$ ipython --no-banner

In [1]: import numpy as np

In [2]: np.set_printoptions(precision=2, suppress=True, linewidth=140)

In [3]: rnd = lambda a: np.round(a, 2) + 0

In [4]: m1 = np.array([[3.0, 0.0, 0.0, 1.0, 0.0, 0.0, -1.0, -2.0],
   ...:     [0.0, 3.0, 0.0, 1.0, 2.0, 0.0, 1.0, -2.0],
   ...:     [0.0, 0.0, 0.0, 2.0, 3.0, 1.0, 1.0, -1.0],
   ...:     [0.0, 2.0, 2.0, 0.0, 1.0, -1.0, 0.0, -1.0],
   ...:     [1.0, 0.0, 3.0, 1.0, 2.0, 2.0, 2.0, 1.0],
   ...:     [0.0, 0.0, 0.0, 0.0, 0.0, -1.0, 0.0, -2.0],
   ...:     [0.0, 0.0, 0.0, 0.0, 0.0, 0.0, 3.0, -3.0],
   ...:     [0.0, 0.0, 0.0, 0.0, 0.0, -3.0, -5.0, 1.0]])

In [5]: m1
Out[5]: 
array([[ 3.,  0.,  0.,  1.,  0.,  0., -1., -2.],
       [ 0.,  3.,  0.,  1.,  2.,  0.,  1., -2.],
       [ 0.,  0.,  0.,  2.,  3.,  1.,  1., -1.],
       [ 0.,  2.,  2.,  0.,  1., -1.,  0., -1.],
       [ 1.,  0.,  3.,  1.,  2.,  2.,  2.,  1.],
       [ 0.,  0.,  0.,  0.,  0., -1.,  0., -2.],
       [ 0.,  0.,  0.,  0.,  0.,  0.,  3., -3.],
       [ 0.,  0.,  0.,  0.,  0., -3., -5.,  1.]])

In [6]: T = np.stack([m1, -2 * m1, m1[::-1]])

In [7]: np.einsum("bij,cij->bc", T, T)
Out[7]: 
array([[ 143., -286.,   36.],
       [-286.,  572.,  -72.],
       [  36.,  -72.,  143.]])

In [8]: (T @ m1.T).shape
Out[8]: (3, 8, 8)

In [9]: F = np.loadtxt("dump.csv", delimiter=",")

In [10]: F
Out[10]: 
array([[ 0.,  2., -1., -2., -2., -2., -1.,  0.,  1., -1.,  2.,  0.,  0.],
       [ 0., -1.,  1., -2., -2., -1.,  2., -2., -2., -1.,  0.,  3.,  3.],
       [-1., -2.,  2.,  0., -1.,  0.,  0.,  0.,  2.,  1.,  3.,  3.,  3.],
       [ 1.,  1.,  2.,  1., -2., -2., -2.,  1.,  2.,  0.,  3.,  1.,  2.],
       [-1.,  2., -1.,  2.,  1.,  0., -1.,  1.,  2.,  0.,  1.,  2.,  2.],
       [ 0.,  2., -2., -2., -1., -1.,  2.,  2.,  2., -1.,  0.,  3.,  0.],
       [ 1.,  2., -1., -2.,  0., -1.,  2., -1.,  2.,  0.,  2.,  3.,  2.],
       [-2.,  2., -1.,  0.,  0.,  2.,  2., -1., -2.,  1.,  0.,  0.,  3.],
       [ 0., -2.,  2.,  2.,  1., -2., -2.,  0.,  1., -2.,  0.,  2.,  0.],
       [-1.,  1.,  0.,  1.,  2., -2.,  0.,  1.,  0.,  1.,  2.,  1.,  0.],
       [ 0.,  0.,  0.,  0.,  0.,  0.,  0.,  0.,  0.,  0.,  3.,  3.,  3.],
       [ 0.,  0.,  0.,  0.,  0.,  0.,  0.,  0.,  0.,  0.,  5.,  4.,  5.],
       [ 0.,  0.,  0.,  0.,  0.,  0.,  0.,  0.,  0.,  0.,  5.,  3.,  2.]])

In [11]: Y = np.array([[8, 4],
    ...:     [6, 3],
    ...:     [4, 5],
    ...:     [4, 3],
    ...:     [5, 2],
    ...:     [6, 9],
    ...:     [4, 9],
    ...:     [7, 3],
    ...:     [1, 5],
    ...:     [2, 9],
    ...:     [5, 1],
    ...:     [8, 4],
    ...:     [0, 0]])

In [12]: np.linalg.matrix_rank(F @ Y)
Out[12]: np.int64(2)

In [13]: np.linalg.matrix_rank(np.vstack([F, Y.T]))
Out[13]: np.int64(13)

In [14]: np.einsum("ik,kj->ij", F, Y)
Out[14]: 
array([[-17., -38.],
       [-12., -12.],
       [ 26.,  32.],
       [ 28.,   0.],
       [ 39.,  18.],
       [ 31.,  16.],
       [ 39.,  29.],
       [  5.,  25.],
       [  2., -29.],
       [ 27.,   6.],
       [ 39.,  15.],
       [ 57.,  21.],
       [ 49.,  17.]])

In [15]: np.einsum("ik,kj->ji", F, Y)
Out[15]: 
array([[-17., -12.,  26.,  28.,  39.,  31.,  39.,   5.,   2.,  27.,  39.,  57.,  49.],
       [-38., -12.,  32.,   0.,  18.,  16.,  29.,  25., -29.,   6.,  15.,  21.,  17.]])

In [16]: np.einsum("ij,ij->", F, Y)
ValueError: operands could not be broadcast together with remapped shapes [original->remapped]: (13,13)->(13,13) (13,2)->(13,2) 


In [17]: F @ Y
Out[17]: 
array([[-17., -38.],
       [-12., -12.],
       [ 26.,  32.],
       [ 28.,   0.],
       [ 39.,  18.],
       [ 31.,  16.],
       [ 39.,  29.],
       [  5.,  25.],
       [  2., -29.],
       [ 27.,   6.],
       [ 39.,  15.],
       [ 57.,  21.],
       [ 49.,  17.]])

In [18]: np.einsum("ij->j", F)
Out[18]: array([-3.,  7.,  1., -2., -4., -9.,  2.,  1.,  8., -2., 26., 28., 25.])

In [19]: Y.T @ F.T
Out[19]: 
array([[-17., -12.,  26.,  28.,  39.,  31.,  39.,   5.,   2.,  27.,  39.,  57.,  49.],
       [-38., -12.,  32.,   0.,  18.,  16.,  29.,  25., -29.,   6.,  15.,  21.,  17.]])
